% python3 -q
>>> import numpy as np
>>> import numpy.linalg as la
>>> np.set_printoptions(suppress=True, linewidth=100)
>>> tidy = lambda a: np.round(a, 2) + 0
>>> W0 = np.loadtxt("layer16.csv", delimiter=",")
>>> W0
array([[0., 1., 0.],
       [1., 0., 0.],
       [0., 0., 0.]])
>>> W0 @ W0
array([[1., 0., 0.],
       [0., 1., 0.],
       [0., 0., 0.]])
>>> np.trace(W0 @ W0 @ W0) // 6
np.float64(0.0)
>>> np.argwhere(np.triu(W0))
array([[0, 1]])
>>> W0.sum(axis=0)
array([1., 1., 0.])
>>> low = np.diag(W0.sum(axis=1)) - W0
>>> low @ np.ones(3)
array([0., 0., 0.])
>>> tidy(la.eigvalsh(low))
array([0., 0., 2.])
>>> low
array([[ 1., -1.,  0.],
       [-1.,  1.,  0.],
       [ 0.,  0.,  0.]])
>>> round(la.det(low[1:, 1:]))
0
>>> J = np.load("arr.npy")
>>> J
array([[ 1, -1,  0,  1,  0],
       [ 3, -3,  0,  3,  0],
       [ 0,  0, -3,  0,  0],
       [ 0, -1,  0, -3,  0],
       [ 0,  0,  2,  0, -1]])
>>> Uu, sigma, Vh = la.svd(J)
>>> tidy(sigma)
array([5.64, 3.65, 2.86, 0.82, 0.  ])
>>> np.argmax(sigma[:-1] / (sigma[1:] + 1e-6)) + 1
np.int64(4)
>>> A2 = Uu[:, :4] @ np.diag(sigma[:4]) @ Vh[:4]
>>> tidy(la.norm(J - A2) / la.norm(J))
np.float64(0.0)
>>> tidy(A2)
array([[ 1., -1.,  0.,  1.,  0.],
       [ 3., -3.,  0.,  3.,  0.],
       [ 0.,  0., -3.,  0.,  0.],
       [ 0., -1.,  0., -3.,  0.],
       [ 0.,  0.,  2.,  0., -1.]])
>>> tidy(la.norm(J - A2, 2)), tidy(sigma[4])
(np.float64(0.0), np.float64(0.0))
>>> Uu, sigma, Vh = la.svd(W0)
>>> vecs = Vh[:(sigma > 1e-8).sum()]
>>> rng = np.random.default_rng(135600)
>>> vec = W0[2] + 2 * W0[1] + rng.integers(2) * np.eye(3)[2]
>>> vec
array([2., 0., 1.])
>>> la.matrix_rank(np.vstack([W0, vec]))
np.int64(3)
>>> vecs.T @ vecs
array([[1., 0., 0.],
       [0., 1., 0.],
       [0., 0., 0.]])
>>> np.diag(vecs.T @ vecs)
array([1., 1., 0.])
>>> M = np.load("block12.npy")
>>> M
array([[ 0, -3, -1],
       [ 0,  0,  1],
       [ 0,  0,  0]])
>>> P = np.triu(np.array([[8, -4, 8, 5, -2],
...     [3, 9, 6, 6, -9],
...     [-4, -2, 6, 3, 3],
...     [6, 7, 0, -7, -1],
...     [7, 3, 6, -5, 3]]), 1) + np.eye(5)
>>> A2 = P @ J @ la.inv(P)
>>> P @ J - J @ P
array([[-12.,  11., -30., -26.,  -4.],
       [  0.,   6., -42., -15.,  -9.],
       [  0.,  -3.,   6.,   0.,   6.],
       [  0.,   0.,   4.,   6., -11.],
       [  0.,   0.,   0.,  -6.,  -6.]])
>>> rk = la.matrix_rank(M)
>>> rk
np.int64(2)
>>> ns = la.svd(M)[2][rk:].T
>>> [int(la.matrix_rank(M[:, :j + 1])) for j in range(3)]
[0, 1, 2]
>>> np.allclose(M @ ns, 0)
True
>>> la.matrix_rank(M.T @ M), la.matrix_rank(M @ M.T)
(np.int64(2), np.int64(2))
>>> ns[:, 0] / ns[np.abs(ns[:, 0]).round(6).argmax(), 0]
array([1., 0., 0.])
>>> [int(la.matrix_rank(np.delete(M, i, axis=0))) for i in range(3)]
[1, 1, 2]
>>> [int(la.matrix_rank(M[:i])) for i in range(1, len(M) + 1)]
[1, 2, 2]
>>> A2 = np.array([[-2], [2], [3]])
>>> E = np.block([[np.zeros((3, 3)), A2], [A2.T, np.zeros((1, 1))]])
>>> E
array([[ 0.,  0.,  0., -2.],
       [ 0.,  0.,  0.,  2.],
       [ 0.,  0.,  0.,  3.],
       [-2.,  2.,  3.,  0.]])
>>> np.all(la.eigvalsh(E) > 0)
np.False_
>>> [round(float(la.det(E[:i, :i])), 2) + 0 for i in range(1, 5)]
[0.0, 0.0, 0.0, 0.0]
>>> try:
...     la.cholesky(E)
... except la.LinAlgError as e:
...     print("failed:", e)
... 
failed: Matrix is not positive definite
>>> F = np.load("sample15.npy")
>>> F
array([[1.  , 0.9 , 0.81, 0.73],
       [0.9 , 1.  , 0.9 , 0.81],
       [0.81, 0.9 , 1.  , 0.9 ],
       [0.73, 0.81, 0.9 , 1.  ]])
>>> P = np.triu(np.array([[2, 3, -2, -3], [3, -1, -3, 1], [-2, -2, 2, 1], [2, 1, -2, -2]]), 1) + np.eye(4)
>>> A2 = P @ F @ la.inv(P)
>>> tidy(la.det(A2))
np.float64(0.01)
>>> tidy(P @ F - F @ P)
array([[-1.11, -4.23,  2.7 , -1.08],
       [-1.7 , -4.59,  2.7 , -0.9 ],
       [ 0.73, -1.62,  5.22,  1.53],
       [ 0.  , -2.19,  3.89,  0.48]])
>>> mat = np.loadtxt("out13.csv", delimiter=",")
>>> mat
array([[-5.56, -6.89,  0.  ,  3.88],
       [-4.16, -6.31,  0.  ,  6.67],
       [-3.67, -5.78,  0.  ,  7.67],
       [-4.43, -4.08,  0.  ,  6.14],
       [-3.68, -5.07,  0.  ,  7.65],
       [-5.3 , -4.91,  0.  ,  4.4 ],
       [-5.94, -7.12,  0.  ,  3.12],
       [-4.94, -6.01,  0.  ,  5.12],
       [-4.06, -6.33,  0.  ,  6.87],
       [-6.17, -7.24,  0.  ,  2.66],
       [-5.75, -6.51,  0.  ,  3.5 ],
       [-3.9 , -6.77,  0.  ,  7.2 ],
       [-6.01, -7.7 ,  0.  ,  2.98],
       [-4.46, -6.7 ,  0.  ,  6.09],
       [-5.59, -6.96,  0.  ,  3.82],
       [-4.07, -4.21,  0.  ,  6.86],
       [-3.76, -6.44,  0.  ,  7.48],
       [-2.17, -6.26,  0.  , 10.67],
       [-6.32, -5.69,  0.  ,  2.36],
       [-4.76, -6.26,  0.  ,  5.49]])
>>> A2 = mat / np.sqrt((mat ** 2).mean(axis=1, keepdims=True))
>>> tidy(la.norm(A2, axis=1))
array([2., 2., 2., 2., 2., 2., 2., 2., 2., 2., 2., 2., 2., 2., 2., 2., 2., 2., 2., 2.])
>>> Uu, sigma, Vh = la.svd(mat)
>>> tidy(sigma)
array([42.79, 10.5 ,  2.8 ,  0.  ])
>>> np.argmax(sigma[:-1] / (sigma[1:] + 1e-6)) + 1
np.int64(3)
>>> A2 = Uu[:, :3] @ np.diag(sigma[:3]) @ Vh[:3]
>>> tidy(np.abs(mat - A2).max())
np.float64(0.0)
>>> tidy(la.norm(mat - A2, 2)), sigma[3]
(np.float64(0.0), np.float64(0.0))
>>> la.matrix_rank(A2)
np.int64(3)
>>> tidy(A2)
array([[-5.56, -6.89,  0.  ,  3.88],
       [-4.16, -6.31,  0.  ,  6.67],
       [-3.67, -5.78,  0.  ,  7.67],
       [-4.43, -4.08,  0.  ,  6.14],
       [-3.68, -5.07,  0.  ,  7.65],
       [-5.3 , -4.91,  0.  ,  4.4 ],
       [-5.94, -7.12,  0.  ,  3.12],
       [-4.94, -6.01,  0.  ,  5.12],
       [-4.06, -6.33,  0.  ,  6.87],
       [-6.17, -7.24,  0.  ,  2.66],
       [-5.75, -6.51,  0.  ,  3.5 ],
       [-3.9 , -6.77,  0.  ,  7.2 ],
       [-6.01, -7.7 ,  0.  ,  2.98],
       [-4.46, -6.7 ,  0.  ,  6.09],
       [-5.59, -6.96,  0.  ,  3.82],
       [-4.07, -4.21,  0.  ,  6.86],
       [-3.76, -6.44,  0.  ,  7.48],
       [-2.17, -6.26,  0.  , 10.67],
       [-6.32, -5.69,  0.  ,  2.36],
       [-4.76, -6.26,  0.  ,  5.49]])
>>> m1 = np.loadtxt("a.csv", delimiter=",")
>>> tidy(m1)
array([[ 0.75, -0.2 , -0.1 ,  0.37, -0.01],
       [-0.2 ,  0.69,  0.01,  0.23, -0.35],
       [-0.1 ,  0.01,  0.91,  0.19,  0.2 ],
       [ 0.37,  0.23,  0.19,  0.42, -0.13],
       [-0.01, -0.35,  0.2 , -0.13,  0.23]])
>>> tidy(la.det(m1.T))
np.float64(0.0)
>>> tidy(np.poly(m1))
array([ 1., -3.,  3., -1.,  0.,  0.])
>>> tidy(np.kron(np.eye(2, dtype=int), m1))
array([[ 0.75, -0.2 , -0.1 ,  0.37, -0.01,  0.  ,  0.  ,  0.  ,  0.  ,  0.  ],
       [-0.2 ,  0.69,  0.01,  0.23, -0.35,  0.  ,  0.  ,  0.  ,  0.  ,  0.  ],
       [-0.1 ,  0.01,  0.91,  0.19,  0.2 ,  0.  ,  0.  ,  0.  ,  0.  ,  0.  ],
       [ 0.37,  0.23,  0.19,  0.42, -0.13,  0.  ,  0.  ,  0.  ,  0.  ,  0.  ],
       [-0.01, -0.35,  0.2 , -0.13,  0.23,  0.  ,  0.  ,  0.  ,  0.  ,  0.  ],
       [ 0.  ,  0.  ,  0.  ,  0.  ,  0.  ,  0.75, -0.2 , -0.1 ,  0.37, -0.01],
       [ 0.  ,  0.  ,  0.  ,  0.  ,  0.  , -0.2 ,  0.69,  0.01,  0.23, -0.35],
       [ 0.  ,  0.  ,  0.  ,  0.  ,  0.  , -0.1 ,  0.01,  0.91,  0.19,  0.2 ],
       [ 0.  ,  0.  ,  0.  ,  0.  ,  0.  ,  0.37,  0.23,  0.19,  0.42, -0.13],
       [ 0.  ,  0.  ,  0.  ,  0.  ,  0.  , -0.01, -0.35,  0.2 , -0.13,  0.23]])
>>> r0 = np.array([-8, -8, 5])
>>> arr = np.outer(rng.normal(size=23), r0) + 0.3 * rng.normal(size=(23, 3))
>>> tidy(arr)
array([[ 10.5 ,  10.66,  -6.48],
       [ -4.28,  -4.25,   2.78],
       [  7.93,   7.7 ,  -5.2 ],
       [ -2.81,  -2.72,   1.17],
       [  4.85,   4.47,  -2.53],
       [ -1.41,  -1.57,   1.07],
       [ -5.47,  -6.56,   3.5 ],
       [ -3.2 ,  -2.57,   1.67],
       [-10.12,  -9.87,   5.52],
       [  1.31,   1.12,  -0.39],
       [  8.42,   8.44,  -5.09],
       [  0.5 ,   0.12,  -0.21],
       [  4.25,   3.71,  -2.09],
       [ -2.25,  -2.23,   1.88],
       [  2.72,   2.89,  -1.73],
       [ -0.29,  -0.49,   0.32],
       [ -4.03,  -3.73,   2.3 ],
       [-19.89, -19.7 ,  12.39],
       [ -1.96,  -1.57,   1.12],
       [  2.83,   3.11,  -1.24],
       [ 12.22,  11.92,  -7.93],
       [  6.79,   6.39,  -4.5 ],
       [ -8.34,  -8.48,   5.32]])
>>> Uu, sigma, Vh = la.svd(arr)
>>> np.argmax(sigma[:-1] / (sigma[1:] + 1e-6)) + 1
np.int64(1)
>>> A2 = Uu[:, :1] @ np.diag(sigma[:1]) @ Vh[:1]
>>> tidy(la.norm(arr - A2, 2)), tidy(sigma[1])
(np.float64(1.43), np.float64(1.43))
>>> P = arr @ la.solve(arr.T @ arr, arr.T)
>>> np.allclose(P @ P, P)
True
>>> tidy(P @ arr[:, 1])
array([ 10.66,  -4.25,   7.7 ,  -2.72,   4.47,  -1.57,  -6.56,  -2.57,  -9.87,   1.12,   8.44,
         0.12,   3.71,  -2.23,   2.89,  -0.49,  -3.73, -19.7 ,  -1.57,   3.11,  11.92,   6.39,
        -8.48])
>>> tidy(la.eigvalsh(P))
array([0., 0., 0., 0., 0., 0., 0., 0., 0., 0., 0., 0., 0., 0., 0., 0., 0., 0., 0., 0., 1., 1., 1.])
>>> tidy(np.diag(P))
array([0.12, 0.02, 0.12, 0.13, 0.11, 0.02, 0.49, 0.14, 0.28, 0.07, 0.07, 0.05, 0.16, 0.1 , 0.02,
       0.02, 0.04, 0.35, 0.05, 0.18, 0.22, 0.15, 0.08])
